$ python3 -q
>>> import numpy as np
>>> np.set_printoptions(precision=2, suppress=True, linewidth=120)
>>> rd = lambda a: np.round(a, 2) + 0
>>> cent = np.sign(np.array([[5, -4, -4, -5], [1, -2, 1, 1], [-2, 2, -3, 2], [5, -3, -3, 2]]))
>>> A2 = (np.tril(cent, -1) + np.eye(4)) @ (np.triu(cent, 1) + np.eye(4))
>>> vals = np.array([2, 0, 1, 0])
>>> K = np.rint(A2 * vals @ np.linalg.inv(A2)) + 0
>>> K
array([[-2.,  3.,  0.,  1.],
       [ 0.,  2.,  0.,  0.],
       [ 6., -5.,  0., -3.],
       [-6.,  5.,  0.,  3.]])
>>> A2 = K / np.linalg.norm(K, axis=1, keepdims=True)
>>> cov = A2 @ A2.T
>>> rd(cov)
array([[ 1.  ,  0.8 , -0.96,  0.96],
       [ 0.8 ,  1.  , -0.6 ,  0.6 ],
       [-0.96, -0.6 ,  1.  , -1.  ],
       [ 0.96,  0.6 , -1.  ,  1.  ]])
>>> rd(np.linalg.norm(A2, axis=1))
array([1., 1., 1., 1.])
>>> np.argwhere(np.triu(np.abs(cov) > 0.95, 1))
array([[0, 2],
       [0, 3],
       [2, 3]])
>>> rd(cov[0])
array([ 1.  ,  0.8 , -0.96,  0.96])
>>> (cov - 2 * np.eye(4)).round(6).argmax(axis=1)
array([3, 0, 1, 0])
>>> (np.abs(cov) > 0.9).astype(int)
array([[1, 0, 1, 1],
       [0, 1, 0, 0],
       [1, 0, 1, 1],
       [1, 0, 1, 1]])
>>> vals, V = np.linalg.eigh(cov)
>>> vals.sum(), np.trace(cov)
(np.float64(4.0), np.float64(4.0))
>>> rd(np.linalg.eigvalsh(cov @ cov))
array([ 0.  ,  0.  ,  0.27, 12.12])
>>> rd(np.linalg.norm(K, 2) / np.linalg.norm(K))
np.float64(0.99)
>>> np.linalg.cond(K) > 100
np.True_
>>> np.argsort(-np.linalg.norm(K, axis=0).round(6), kind="stable")[:3]
array([0, 1, 3])
>>> U, sig, vt = np.linalg.svd(K)
>>> rd(sig)
array([12.43,  1.87,  0.  ,  0.  ])
>>> np.argmax(sig[:-1] / (sig[1:] + 1e-6)) + 1
np.int64(2)
>>> A2 = U[:, :2] @ np.diag(sig[:2]) @ vt[:2]
>>> rd(np.linalg.norm(K - A2) / np.linalg.norm(K))
np.float64(0.0)
>>> np.linalg.matrix_rank(A2)
np.int64(2)
>>> rd(np.abs(K - A2).max())
np.float64(0.0)
>>> rd(A2)
array([[-2.,  3.,  0.,  1.],
       [ 0.,  2.,  0.,  0.],
       [ 6., -5.,  0., -3.],
       [-6.,  5.,  0.,  3.]])
>>> rd(np.trace(np.linalg.pinv(K) @ K))
np.float64(2.0)
>>> np.linalg.lstsq(K[:-1].T, K[-1])[2]
np.int32(2)
>>> rd(K @ np.linalg.pinv(K) @ K)
array([[-2.,  3.,  0.,  1.],
       [ 0.,  2.,  0.,  0.],
       [ 6., -5.,  0., -3.],
       [-6.,  5.,  0.,  3.]])
>>> feats = np.array([[-7.7, -7.0, 3.0], [6.0, -4.7, 9.0], [-8.0, -7.0, 3.3]])
>>> hat = np.triu(np.array([[8, -3, 9], [8, -5, 9], [-8, -2, -4]]), 1) + np.eye(3)
>>> A2 = hat @ feats @ np.linalg.inv(hat)
>>> rd(np.poly(A2))
array([  1.  ,   9.1 , 124.27, -38.13])
>>> rd(np.trace(A2)), rd(np.trace(feats))
(np.float64(-9.1), np.float64(-9.1))
>>> rd(np.linalg.det(A2))
np.float64(38.13)
>>> rd(hat @ feats - feats @ hat)
array([[-90., -72., 135.],
       [-72., -45.,  18.],
       [  0., -24., 135.]])
>>> np.linalg.matrix_rank(A2)
np.int64(3)
>>> r0 = np.array([0, 9, 2]) + 0.5
>>> arr = np.eye(3) - 2 * np.outer(r0, r0) / (r0 @ r0)
>>> rd(arr)
array([[ 0.99, -0.1 , -0.03],
       [-0.1 , -0.87, -0.49],
       [-0.03, -0.49,  0.87]])
>>> # equal to its transpose
>>> q, V = np.linalg.qr(arr[:, :2])[0], np.linalg.qr(arr[:, 2:])[0]
>>> sig = np.linalg.svd(q.T @ V, compute_uv=False)
>>> (sig > 0.9).sum()
np.int64(0)
>>> np.degrees(np.arccos(sig.clip(0, 1)))
array([90.])
>>> x = np.array([-1, -1, 1])
>>> rd(np.linalg.inv(arr))
array([[ 0.99, -0.1 , -0.03],
       [-0.1 , -0.87, -0.49],
       [-0.03, -0.49,  0.87]])
>>> rd(np.sort(np.abs(np.degrees(np.angle(np.linalg.eigvals(arr))))))
array([  0.,   0., 180.])
>>> rd(np.linalg.det(arr))
np.float64(-1.0)
>>> vals, V = np.linalg.eigh(arr)
>>> rd(np.linalg.svd(arr, compute_uv=False))
array([1., 1., 1.])
>>> rd(vals.sum()), np.trace(arr)
(np.float64(1.0), np.float64(1.0))
>>> (vals > 1e-8).sum(), (vals < -1e-8).sum()
(np.int64(2), np.int64(1))
>>> np.unique(vals.round(6) + 0, return_counts=True)[1]
array([1, 2])
>>> rd(V @ np.diag(vals) @ V.T)
array([[ 0.99, -0.1 , -0.03],
       [-0.1 , -0.87, -0.49],
       [-0.03, -0.49,  0.87]])
>>> rd(V.T @ arr @ V)
array([[-1.,  0.,  0.],
       [ 0.,  1.,  0.],
       [ 0.,  0.,  1.]])
